>>> import numpy as np
>>> np.set_printoptions(precision=2, suppress=True, linewidth=200, sign=" ")
>>> A = np.load("arr.npy")
>>> A
array([[-1.,  1.,  1., -1.],
       [-2.,  2.,  2., -2.],
       [-2.,  2.,  2., -2.],
       [-2.,  2.,  2., -2.]])
>>> # columns 1 and 2 are equal
>>> t = np.radians(180)
>>> R = np.eye(4)
>>> R[2, 2] = R[0, 0] = np.cos(t)
>>> R[2, 0], R[0, 2] = -np.sin(t), np.sin(t)
>>> R.round(2) + 0
array([[-1.,  0.,  0.,  0.],
       [ 0.,  1.,  0.,  0.],
       [ 0.,  0., -1.,  0.],
       [ 0.,  0.,  0.,  1.]])
>>> Y = A @ R.T
>>> np.allclose(np.linalg.norm(A, axis=1), np.linalg.norm(Y, axis=1))
True
>>> u = np.array([-6, -1, -7])
>>> np.cross(A[3, :3], A[0, :3])
array([ 0.,  0.,  0.])
>>> np.array([np.convolve(row, u, "same") for row in A])
array([[ -5.,   0.,  -2.,  -6.],
       [-10.,   0.,  -4., -12.],
       [-10.,   0.,  -4., -12.],
       [-10.,   0.,  -4., -12.]])
>>> F = np.array([[2, 0, 0, 0], [0, 0, 0, 0], [0, 0, -2, 0], [0, 0, 0, 1]])
>>> F
array([[ 2,  0,  0,  0],
       [ 0,  0,  0,  0],
       [ 0,  0, -2,  0],
       [ 0,  0,  0,  1]])
>>> np.round(np.abs(np.linalg.eigvals(F)).max(), 2)
np.float64(2.0)
>>> np.trace(F)
np.int64(1)
>>> F @ F
array([[ 4,  0,  0,  0],
       [ 0,  0,  0,  0],
       [ 0,  0,  4,  0],
       [ 0,  0,  0,  1]])
>>> np.allclose(F, F.T)
True
>>> (F + F.T) / 2
array([[ 2.,  0.,  0.,  0.],
       [ 0.,  0.,  0.,  0.],
       [ 0.,  0., -2.,  0.],
       [ 0.,  0.,  0.,  1.]])
>>> U, sv, VT = np.linalg.svd(A)
>>> V = VT[:(sv > 1e-8).sum()]
>>> rng = np.random.default_rng(3402)
>>> x0 = A[0] + 4 * A[1] + rng.integers(2) * np.eye(4)[3]
>>> x0
array([-9.,  9.,  9., -9.])
>>> np.diag(V.T @ V)
array([ 0.25,  0.25,  0.25,  0.25])
>>> np.allclose(V.T @ V @ x0, x0)
True
>>> V.T @ V
array([[ 0.25, -0.25, -0.25,  0.25],
       [-0.25,  0.25,  0.25, -0.25],
       [-0.25,  0.25,  0.25, -0.25],
       [ 0.25, -0.25, -0.25,  0.25]])
>>> np.linalg.matrix_rank(np.vstack([A, x0]))
np.int64(1)
>>> round(float(np.linalg.norm(x0 - V.T @ V @ x0)), 2)
0.0
>>> np.unravel_index(np.abs(F).argmax(), F.shape)
(np.int64(0), np.int64(0))
>>> np.linalg.svd(F, compute_uv=False)
array([ 2.,  2.,  1.,  0.])
>>> np.abs(F).max()
np.int64(2)
>>> np.zeros(4, 4)
Traceback (most recent call last):
  File "<python-input-35>", line 1, in <module>
    np.zeros(4, 4)
    ~~~~~~~~^^^^^^
TypeError: Cannot interpret '4' as a data type
>>> F[:, 4]
Traceback (most recent call last):
  File "<python-input-36>", line 1, in <module>
    F[:, 4]
    ~^^^^^^
IndexError: index 4 is out of bounds for axis 1 with size 4
>>> np.linalg.matrix_rank(F)
np.int64(3)
>>> F.shape
(4, 4)
>>> np.linalg.rank(F)
Traceback (most recent call last):
  File "<python-input-39>", line 1, in <module>
    np.linalg.rank(F)
    ^^^^^^^^^^^^^^
AttributeError: module 'numpy.linalg' has no attribute 'rank'
>>> np.diff(F, axis=0)
array([[-2,  0,  0,  0],
       [ 0,  0, -2,  0],
       [ 0,  0,  2,  1]])
>>> np.count_nonzero(F)
np.int64(3)
>>> F.sum(axis=1)
array([ 2,  0, -2,  1])
>>> np.round(np.linalg.eigvals(F).sum().real, 2)
np.float64(1.0)
>>> round(float(np.linalg.det(F[::-1])), 2)
0.0
>>> np.einsum("ij,ji->", F, F)
np.int64(9)
>>> round(float(np.linalg.det(2 * F)), 2), round(float(np.linalg.det(F)), 2)
(0.0, 0.0)
>>> round(np.linalg.det(F.T), 2)
np.float64(0.0)
>>> U, sv, VT = np.linalg.svd(F)
>>> V = VT[:(sv > 1e-8).sum()]
>>> x0 = F[0] + 5 * F[3] + rng.integers(2) * np.eye(4)[2]
>>> x0
array([ 2.,  0.,  1.,  5.])
>>> np.linalg.matrix_rank(np.vstack([F, x0]))
np.int64(3)
>>> feats = np.loadtxt("test3.csv", delimiter=",")
>>> feats
array([[ 1.,  0.,  0.],
       [ 0.,  0.,  0.],
       [ 0.,  0.,  0.]])
>>> # projection: eigenvalues are 0 or 1
>>> evals, V = np.linalg.eigvalsh(feats)
Traceback (most recent call last):
  File "<python-input-56>", line 1, in <module>
    evals, V = np.linalg.eigvalsh(feats)
    ^^^^^^^^
ValueError: too many values to unpack (expected 2)
>>> evals, V = np.linalg.eigh(feats)
>>> evals
array([ 0.,  0.,  1.])
>>> np.linalg.svd(feats, compute_uv=False)
array([ 1.,  0.,  0.])
>>> V.T @ feats @ V
array([[ 0.,  0.,  0.],
       [ 0.,  0.,  0.],
       [ 0.,  0.,  1.]])
>>> evals.sum(), np.trace(feats)
(np.float64(1.0), np.float64(1.0))
>>> np.linalg.eigvalsh(feats @ feats)
array([ 0.,  0.,  1.])
>>> (evals > 1e-8).sum(), (evals < -1e-8).sum()
(np.int64(1), np.int64(0))
>>> np.unique(evals.round(6) + 0, return_counts=True)[1]
array([ 2,  1])
>>> lab = rng.permutation(3)
>>> lab
array([ 1,  0,  2])
>>> Y = feats[lab][:, lab]
>>> Y
array([[ 0.,  0.,  0.],
       [ 0.,  1.,  0.],
       [ 0.,  0.,  0.]])
>>> arr = np.array([[-0.08, -0.14, 0.03, 0.14, -0.1, -0.03],
...     [0.32, 0.56, -0.12, -0.56, 0.4, 0.12],
...     [0.0, 0.0, 0.0, 0.0, 0.0, 0.0],
...     [-1.12, -1.96, 0.42, 1.96, -1.4, -0.42],
...     [1.28, 2.24, -0.48, -2.24, 1.6, 0.48]])
>>> arr @ np.linalg.pinv(arr) @ arr
array([[-0.08, -0.14,  0.03,  0.14, -0.1 , -0.03],
       [ 0.32,  0.56, -0.12, -0.56,  0.4 ,  0.12],
       [ 0.  ,  0.  ,  0.  ,  0.  ,  0.  ,  0.  ],
       [-1.12, -1.96,  0.42,  1.96, -1.4 , -0.42],
       [ 1.28,  2.24, -0.48, -2.24,  1.6 ,  0.48]])
>>> np.linalg.lstsq(arr[:-1].T, arr[-1])[2]
np.int32(1)
>>> round(np.trace(np.linalg.pinv(arr) @ arr), 2)
np.float64(1.0)
>>> X = np.load("block12.npy")
>>> X
array([[  3.93,  -0.17,   7.5 ,  -1.78],
       [ -5.97,   0.75,   5.18,  -3.22],
       [  3.  ,  -2.2 ,   2.69,  -0.22],
       [ -0.29,   0.39,  -0.83,   0.21],
       [  3.25,   1.2 ,  -5.99,   2.8 ],
       [  0.91,  -1.61,   0.24,   0.21],
       [ -4.21,  -0.01,   3.6 ,  -2.22],
       [  4.49,   1.19,  -9.17,   4.19],
       [  5.42,  -1.62,  -0.41,   1.38],
       [ -0.29,  -0.8 ,   7.8 ,  -2.79],
       [  4.2 ,   0.63,  -0.28,   0.99],
       [  5.72,  -0.19,  -4.9 ,   2.98],
       [-11.44,   2.17,   4.47,  -4.16],
       [ -4.8 ,  -0.6 ,   9.49,  -4.41],
       [-16.49,   2.61,   1.3 ,  -4.22],
       [ 11.72,  -1.6 ,   1.81,   2.  ],
       [  8.42,  -2.02,  -2.97,   3.01],
       [ 16.45,  -2.58,  -1.31,   4.21],
       [  5.68,  -1.39,   3.7 ,  -0.02],
       [  0.29,  -0.41,   0.81,  -0.16],
       [  3.  ,   0.21,   0.72,   0.38],
       [-13.2 ,   1.76,  -0.5 ,  -2.79],
       [ -3.58,  -0.81,   5.19,  -2.62],
       [ -1.82,   1.2 ,   3.83,  -1.77],
       [  9.9 ,  -2.18,  -4.29,   3.82],
       [ -1.2 ,   0.4 ,   5.39,  -2.23],
       [  6.87,  -0.62,   4.88,  -0.2 ]])
>>> basis = X[[0, 3]].astype(float)
>>> for _ in range(5):
...     lab = np.linalg.norm(X[:, None] - basis, axis=-1).argmin(axis=1)
...     basis = np.array([X[lab == j].mean(axis=0) for j in range(2)])
... 
>>> lab
array([ 0,  1,  0,  0,  0,  0,  1,  0,  0,  1,  0,  0,  1,  1,  1,  0,  0,  0,  0,  0,  0,  1,  1,  1,  0,  1,  0])
>>> basis
array([[ 5.47, -0.76, -0.46,  1.4 ],
       [-6.3 ,  0.67,  4.58, -3.04]])
>>> np.abs(basis[1] - basis[0]).argmax()
np.int64(0)
>>> np.bincount(lab)
array([ 17,  10])
>>> x0 = np.array([0, -2, 1, -1])
>>> y = X @ x0
>>> np.round(np.linalg.pinv(X) @ X, 2) + 0
array([[ 1.,  0.,  0.,  0.],
       [ 0.,  1.,  0.,  0.],
       [ 0.,  0.,  1.,  0.],
       [ 0.,  0.,  0.,  1.]])
>>> y = y + 0.02 * rng.normal(size=27)
>>> y
array([  9.63,   6.93,   7.3 ,  -1.82, -11.21,   3.27,   5.86, -15.75,   1.44,  12.21,  -2.53,  -7.49,   4.25,  15.12,   0.28,   2.99,  -1.97,  -0.38,   6.49,   1.81,  -0.09,  -1.25,   9.46,   3.19,
        -3.72,   6.87,   6.33])
>>> b, *_ = np.linalg.lstsq(X, y)
>>> b
array([ 0.04, -2.01,  0.93, -1.19])
>>> [round(float(np.linalg.norm(np.linalg.solve(X.T @ X + lam * np.eye(4), X.T @ y))), 2) for lam in (0, 1, 10, 100)]
[2.52, 2.28, 1.86, 1.27]
>>> b.round()
array([ 0., -2.,  1., -1.])
>>> np.round(X.T @ (y - X @ b), 2) + 0
array([ 0.,  0.,  0.,  0.])
>>> round(float(np.linalg.norm(y - X @ b)), 2)
0.1
>>> P = X @ np.linalg.solve(X.T @ X, X.T)
>>> P @ X[:, 0]
array([  3.93,  -5.97,   3.  ,  -0.29,   3.25,   0.91,  -4.21,   4.49,   5.42,  -0.29,   4.2 ,   5.72, -11.44,  -4.8 , -16.49,  11.72,   8.42,  16.45,   5.68,   0.29,   3.  , -13.2 ,  -3.58,  -1.82,
         9.9 ,  -1.2 ,   6.87])
>>> np.allclose(P @ P, P)
True
>>> np.linalg.cond(arr) > 100
np.True_
>>> np.linalg.matrix_rank(arr, rtol=0.1)
np.int64(1)
>>> np.argsort(-np.linalg.norm(arr, axis=0).round(6), kind="stable")[:3]
array([ 1,  3,  4])
>>> J = np.load("dump.npy")
>>> J
array([[ 4,  0,  0],
       [ 0,  0,  0],
       [ 0,  0,  3]])
>>> np.round(np.trace(np.linalg.pinv(J) @ J), 2)
np.float64(2.0)
>>> try:
...     np.linalg.inv(J)
... except np.linalg.LinAlgError as e:
...     print("failed:", e)
... 
failed: Singular matrix
>>> mat = np.load("m.npy")
>>> mat
array([[-42.97, -11.03, -18.78,  33.6 ],
       [-48.71,  -8.41,  -4.31,   7.15],
       [ 34.32,   1.38,  34.87, -18.77],
       [-47.35,  -8.88,  -6.84,   5.59],
       [-47.95,  -6.29,  -6.29,   6.4 ],
       [ 35.21,   0.64,  34.42, -15.  ],
       [-44.07, -10.34, -17.69,  34.06],
       [-42.49, -12.02, -16.11,  32.25],
       [-47.74,  -8.16,  -5.88,   6.29],
       [-48.93,  -9.29,  -6.25,   4.74],
       [-45.04, -12.55, -18.53,  34.53],
       [ 33.76,   1.3 ,  35.82, -17.43],
       [-49.07,  -7.75,  -6.49,   6.61],
       [ 34.75,   1.75,  34.07, -17.95],
       [-42.89, -12.54, -17.02,  35.59]])
>>> lab = mat[:, 2] > np.median(mat[:, 2])
>>> u = mat[lab].mean(axis=0) - mat[~lab].mean(axis=0)
>>> lab.astype(int)
array([ 0,  1,  1,  0,  0,  1,  0,  0,  1,  1,  0,  1,  0,  1,  0])
>>> (((mat - mat.mean(axis=0)) @ u > 0) == lab).mean()
np.float64(0.8)
>>> np.argsort(-np.abs(u).round(6), kind="stable")
array([ 0,  2,  3,  1])
>>> Xs = mat - mat.mean(axis=0)
>>> V = np.linalg.svd(Xs)[2][:3]
>>> Y = Xs - Xs @ V.T @ V
>>> round(np.linalg.norm(Y) / np.linalg.norm(Xs), 2)
np.float64(0.02)
>>> np.diag(V.T @ V)
array([ 0.95,  0.33,  0.82,  0.9 ])
>>> np.round(np.cov(Xs @ V.T, rowvar=False), 2) + 0
array([[ 2135.7 ,     0.  ,     0.  ],
       [    0.  ,   155.83,     0.  ],
       [    0.  ,     0.  ,     0.86]])
>>> Y.std(axis=0)
array([ 0.17,  0.64,  0.33,  0.25])
>>> Y = np.c_[mat[:, :2] @ np.array([[3, -1], [-5, 2]]), np.array([3, -3, -2, 0, -2, 0, 0, -2, 0, -1, -3, 0, 0, -1, 2])]
>>> Y
array([[ -73.76,   20.91,    3.  ],
       [-104.08,   31.89,   -3.  ],
       [  96.06,  -31.56,   -2.  ],
       [ -97.65,   29.59,    0.  ],
       [-112.4 ,   35.37,   -2.  ],
       [ 102.43,  -33.93,    0.  ],
       [ -80.51,   23.39,    0.  ],
       [ -67.37,   18.45,   -2.  ],
       [-102.42,   31.42,    0.  ],
       [-100.34,   30.35,   -1.  ],
       [ -72.37,   19.94,   -3.  ],
       [  94.78,  -31.16,    0.  ],
       [-108.46,   33.57,    0.  ],
       [  95.5 ,  -31.25,   -1.  ],
       [ -65.97,   17.81,    2.  ]])
>>> np.linalg.matrix_rank(np.c_[mat, Y])
np.int64(5)
>>> np.linalg.matrix_rank(Y)
np.int64(3)
>>> np.round(np.linalg.lstsq(mat, Y[:, 0])[0], 2) + 0
array([ 3., -5.,  0.,  0.])
>>> np.linalg.norm(np.linalg.qr(mat)[0].T @ Y, axis=0) ** 2 / ((Y ** 2).sum(axis=0) + 1e-12)
array([ 1.  ,  1.  ,  0.21])
>>> lab = rng.permutation(4)
>>> Y = mat[:, lab] * rng.choice([-1, 1], 4)
>>> Y
array([[ 42.97, -11.03, -18.78,  33.6 ],
       [ 48.71,  -8.41,  -4.31,   7.15],
       [-34.32,   1.38,  34.87, -18.77],
       [ 47.35,  -8.88,  -6.84,   5.59],
       [ 47.95,  -6.29,  -6.29,   6.4 ],
       [-35.21,   0.64,  34.42, -15.  ],
       [ 44.07, -10.34, -17.69,  34.06],
       [ 42.49, -12.02, -16.11,  32.25],
       [ 47.74,  -8.16,  -5.88,   6.29],
       [ 48.93,  -9.29,  -6.25,   4.74],
       [ 45.04, -12.55, -18.53,  34.53],
       [-33.76,   1.3 ,  35.82, -17.43],
       [ 49.07,  -7.75,  -6.49,   6.61],
       [-34.75,   1.75,  34.07, -17.95],
       [ 42.89, -12.54, -17.02,  35.59]])
>>> U, _, VT = np.linalg.svd(mat.T @ Y)
>>> np.round(np.linalg.lstsq(mat, Y)[0], 2) + 0
array([[-1.,  0.,  0.,  0.],
       [ 0.,  1.,  0.,  0.],
       [ 0.,  0.,  1.,  0.],
       [ 0.,  0.,  0.,  1.]])
>>> lab
array([ 0,  1,  2,  3])
